$ python -q
>>> import numpy as np
>>> from numpy import linalg as LA
>>> np.set_printoptions(precision=3, suppress=True, linewidth=140, legacy="1.25")
>>> data = np.loadtxt("sample2.csv", delimiter=",")
>>> data
array([[ 1.1,  0.9, -3. ],
       [ 0.7,  0. , -1. ],
       [ 0.5,  1.8, -6. ],
       [ 0.4,  0.7,  3. ]])
>>> # column 2 is much longer than the rest
>>> def softmax(z):
...     e = np.exp(z - z.max(axis=-1, keepdims=True))
...     return e / e.sum(axis=-1, keepdims=True)
... 
>>> softmax(data[1] + -1)
array([0.595, 0.296, 0.109])
>>> softmax(data[1])
array([0.595, 0.296, 0.109])
>>> np.round(softmax(10 * data[1]), 3) + 0
array([0.999, 0.001, 0.   ])
>>> scores = data @ data.T / np.sqrt(3)
>>> np.round(softmax(scores), 3) + 0
array([[0.005, 0.   , 0.995, 0.   ],
       [0.175, 0.047, 0.774, 0.004],
       [0.   , 0.   , 1.   , 0.   ],
       [0.   , 0.001, 0.   , 0.999]])
>>> softmax(scores).round(6).argmax(axis=1)
array([2, 2, 2, 3])
>>> softmax(scores)[1] @ data
array([ 0.614,  1.554, -5.205])
>>> r0, r1 = data[3], data[1]
>>> print(r0 @ r1)
-2.72
>>> r0 @ r0
9.65
>>> p = (r0 @ r1) / (r0 @ r0) * r0
>>> r1 - p
array([ 0.813,  0.197, -0.154])
>>> X = np.loadtxt("a.csv", delimiter=",")
>>> X
array([[ 20.,  -5.,   1.],
       [ -3., -12.,  -5.],
       [  8.,  -5., -11.]])
>>> q, evecs = LA.qr(X[:, :2])[0], LA.qr(X[:, 2:])[0]
>>> s = LA.svd(q.T @ evecs, compute_uv=False)
>>> np.degrees(np.arccos(s.clip(0, 1)))
array([49.321])
>>> np.round(LA.norm(q @ q.T - evecs @ evecs.T, 2), 3)
1.0
>>> (s > 0.9).sum()
0
>>> s
array([0.652])
>>> x = np.array([-3, 1, 3])
>>> target = data @ x
>>> target
array([-11.4,  -5.1, -17.7,   8.5])
>>> LA.lstsq(data, target)[0]
array([-3.,  1.,  3.])
>>> rng = np.random.default_rng(55)
>>> target = target + 0.05 * rng.normal(size=4)
>>> target
array([-11.358,  -5.249, -17.715,   8.572])
>>> b, *_ = LA.lstsq(data, target)
>>> np.round(LA.norm(target - data @ b), 3)
0.128
>>> b.round()
array([-3.,  1.,  3.])
>>> print(b)
[-3.055  1.084  3.018]
>>> [round(float(LA.norm(LA.solve(data.T @ data + lam * np.eye(3), data.T @ target))), 2) for lam in (0, 1, 10, 100)]
[4.43, 3.32, 2.6, 1.12]
>>> B = X / LA.norm(X, axis=1, keepdims=True)
>>> gram = B @ B.T
>>> (gram - 2 * np.eye(3)).round(6).argmax(axis=1)
array([2, 2, 0])
>>> round(np.degrees(np.arccos(np.clip(gram[2, 1], -1, 1))), 3)
61.922
>>> gram[2]
array([0.582, 0.471, 1.   ])
>>> (np.abs(gram) > 0.9).astype(int)
array([[1, 0, 0],
       [0, 1, 0],
       [0, 0, 1]])
>>> LA.norm(B, axis=1)
array([1., 1., 1.])
>>> np.round(softmax(10 * X[2]), 3) + 0
array([1., 0., 0.])
>>> softmax(X).sum(axis=1)
array([1., 1., 1.])
>>> np.round(softmax(X[2]), 3) + 0
array([1., 0., 0.])
>>> np.round(softmax(X[2] + -1), 3) + 0
array([1., 0., 0.])
>>> scores = X @ X.T / np.sqrt(3)
>>> print(softmax(scores)[2] @ X)
[  8.  -5. -11.]
>>> np.round(softmax(scores), 3) + 0
array([[1., 0., 0.],
       [0., 1., 0.],
       [0., 0., 1.]])
>>> B = np.array([[-3, 1], [-3, 2], [-1, -2]])
>>> print(X @ B)
[[-46.   8.]
 [ 50. -17.]
 [  2.  20.]]
>>> print(LA.matrix_rank(X @ B))
2
>>> np.einsum("ij,ij->i", X, X)
array([426., 178., 210.])
>>> LA.matrix_rank(np.vstack([X, B.T]))
3
>>> q, _ = LA.qr(np.array([[-0.9, 0.5], [0.7, 0.1]]))
>>> M = 2 * q
>>> M
array([[-1.579,  1.228],
       [ 1.228,  1.579]])
>>> hat = np.triu(np.array([[2, 0], [3, 2]]), 1) + np.eye(2)
>>> B = hat @ M @ LA.inv(hat)
>>> np.trace(B), np.trace(M)
(0.0, 0.0)
>>> LA.matrix_rank(B)
2
>>> np.poly(B)
array([ 1.,  0., -4.])
>>> B
array([[-1.579,  1.228],
       [ 1.228,  1.579]])
>>> lab = rng.permutation(2)
>>> lab
array([1, 0])
>>> B = M[lab][:, lab]
>>> print(B)
[[ 1.579  1.228]
 [ 1.228 -1.579]]
>>> round(LA.det(B), 3), round(float(LA.det(M[lab])), 3)
(-4.0, 4.0)
>>> np.trace(B)
0.0
>>> np.allclose(B, M)
False
>>> np.sort(np.abs(LA.eigvals(B)))
array([2., 2.])
>>> x = np.array([9, 8])
>>> print(B * x)
[[ 14.208   9.823]
 [ 11.051 -12.63 ]]
>>> np.sign((B @ x).round(6))
array([ 1., -1.])
>>> B @ np.ones(2)
array([ 2.807, -0.351])
>>> w, evecs = LA.eigh(M)
>>> x = np.array([2, 2])
>>> evecs * np.maximum(w, 0) @ evecs.T
array([[0.211, 0.614],
       [0.614, 1.789]])
>>> np.round(evecs * np.abs(w) @ evecs.T, 3) + 0
array([[2., 0.],
       [0., 2.]])
